% ipython --no-banner

In [1]: import numpy as np

In [2]: np.set_printoptions(suppress=True, linewidth=200)

In [3]: cent = np.sign(np.array([[-2, -8, -6, 7], [-1, -4, -4, 5], [8, 2, -9, 6], [-6, 5, 4, -5]]))

In [4]: Y = (np.tril(cent, -1) + np.eye(4)) @ (np.triu(cent, 1) + np.eye(4))

In [5]: evals = np.array([2, 0, 1, 0])

In [6]: m1 = np.rint(Y * evals @ np.linalg.inv(Y)) + 0

In [7]: m1
Out[7]: 
array([[-16.,  -1.,  10.,  -7.],
       [ 20.,   2., -12.,   8.],
       [-16.,  -1.,  10.,  -7.],
       [ 16.,   1., -10.,   7.]])

In [8]: r = np.linalg.matrix_rank(m1)

In [9]: r
Out[9]: np.int64(2)

In [10]: null = np.linalg.svd(m1)[2][r:].T

In [11]: np.allclose(m1 @ null, 0)
Out[11]: True

In [12]: [int(np.linalg.matrix_rank(m1[:i])) for i in range(1, len(m1) + 1)]
Out[12]: [1, 2, 2, 2]

In [13]: null.shape
Out[13]: (4, 2)

In [14]: [int(np.linalg.matrix_rank(np.delete(m1, i, axis=0))) for i in range(4)]
Out[14]: [2, 1, 2, 2]

In [15]: np.linalg.matrix_rank(m1.T @ m1), np.linalg.matrix_rank(m1 @ m1.T)
Out[15]: (np.int64(2), np.int64(2))

In [16]: feats = np.load("out0.npy")

In [17]: feats
Out[17]: 
array([[-7.,  8.,  2.,  9.,  3.,  1.,  2.],
       [ 0., -7., -5., -7.,  0., -3.,  1.],
       [ 6., -8., -7.,  3., -2., -1.,  0.],
       [-7., -5., -8.,  2., -1.,  2.,  1.],
       [ 0.,  0.,  0.,  0.,  2.,  1.,  1.],
       [ 0.,  0.,  0.,  0.,  2., -1.,  0.],
       [ 0.,  0.,  0.,  0.,  0.,  2., -2.]])

In [18]: u = np.array([2, 9, 8, 9, 6, -6, -7])

In [19]: Y = feats + np.outer(u, np.eye(7)[3])

In [20]: np.linalg.matrix_rank(Y - feats)
Out[20]: np.int64(1)

In [21]: np.linalg.matrix_rank(np.linalg.inv(Y) - np.linalg.inv(feats), tol=1e-8)
Out[21]: np.int64(1)

In [22]: Y
Out[22]: 
array([[-7.,  8.,  2., 11.,  3.,  1.,  2.],
       [ 0., -7., -5.,  2.,  0., -3.,  1.],
       [ 6., -8., -7., 11., -2., -1.,  0.],
       [-7., -5., -8., 11., -1.,  2.,  1.],
       [ 0.,  0.,  0.,  6.,  2.,  1.,  1.],
       [ 0.,  0.,  0., -6.,  2., -1.,  0.],
       [ 0.,  0.,  0., -7.,  0.,  2., -2.]])

In [23]: G = feats.T @ feats

In [24]: np.allclose(G, G.T)
Out[24]: True

In [25]: np.round(np.linalg.svd(feats, compute_uv=False) ** 2, 2)
Out[25]: array([390.6 , 174.82,  79.79,  20.44,   7.02,   2.26,   0.07])

In [26]: np.linalg.matrix_rank(G)
Out[26]: np.int64(7)

In [27]: np.trace(G), (feats ** 2).sum()
Out[27]: (np.float64(675.0), np.float64(675.0))

In [28]: (feats @ feats.T).shape
Out[28]: (7, 7)

In [29]: G
Out[29]: 
array([[134., -69.,   0., -59., -26., -27., -21.],
       [-69., 202., 147.,  87.,  45.,  27.,   4.],
       [  0., 147., 142.,  16.,  28.,   8.,  -9.],
       [-59.,  87.,  16., 143.,  19.,  31.,  13.],
       [-26.,  45.,  28.,  19.,  22.,   3.,   7.],
       [-27.,  27.,   8.,  31.,   3.,  21.,  -2.],
       [-21.,   4.,  -9.,  13.,   7.,  -2.,  11.]])

In [30]: np.round(np.linalg.eigvalsh(G)[::-1], 2)
Out[30]: array([390.6 , 174.82,  79.79,  20.44,   7.02,   2.26,   0.07])

In [31]: mat = np.load("m.npy")

In [32]: mat.round(2)
Out[32]: 
array([[ 0.4 ,  0.08,  0.08,  0.08,  0.4 , -0.24],
       [ 0.08,  0.02,  0.02,  0.02,  0.08, -0.05],
       [ 0.08,  0.02,  0.02,  0.02,  0.08, -0.05],
       [ 0.08,  0.02,  0.02,  0.02,  0.08, -0.05],
       [ 0.4 ,  0.08,  0.08,  0.08,  0.4 , -0.24],
       [-0.24, -0.05, -0.05, -0.05, -0.24,  0.15]])

In [33]: r = np.linalg.matrix_rank(mat)

In [34]: r
Out[34]: np.int64(1)

In [35]: null = np.linalg.svd(mat)[2][r:].T

In [36]: np.allclose(mat @ null, 0)
Out[36]: True

In [37]: np.linalg.matrix_rank(mat.T @ mat), np.linalg.matrix_rank(mat @ mat.T)
Out[37]: (np.int64(1), np.int64(1))

In [38]: np.round(null @ null.T, 2)
Out[38]: 
array([[ 0.6 , -0.08, -0.08, -0.08, -0.4 ,  0.24],
       [-0.08,  0.98, -0.02, -0.02, -0.08,  0.05],
       [-0.08, -0.02,  0.98, -0.02, -0.08,  0.05],
       [-0.08, -0.02, -0.02,  0.98, -0.08,  0.05],
       [-0.4 , -0.08, -0.08, -0.08,  0.6 ,  0.24],
       [ 0.24,  0.05,  0.05,  0.05,  0.24,  0.85]])

In [39]: null.shape
Out[39]: (6, 5)

In [40]: [int(np.linalg.matrix_rank(mat[:, :j + 1])) for j in range(6)]
Out[40]: [1, 1, 1, 1, 1, 1]
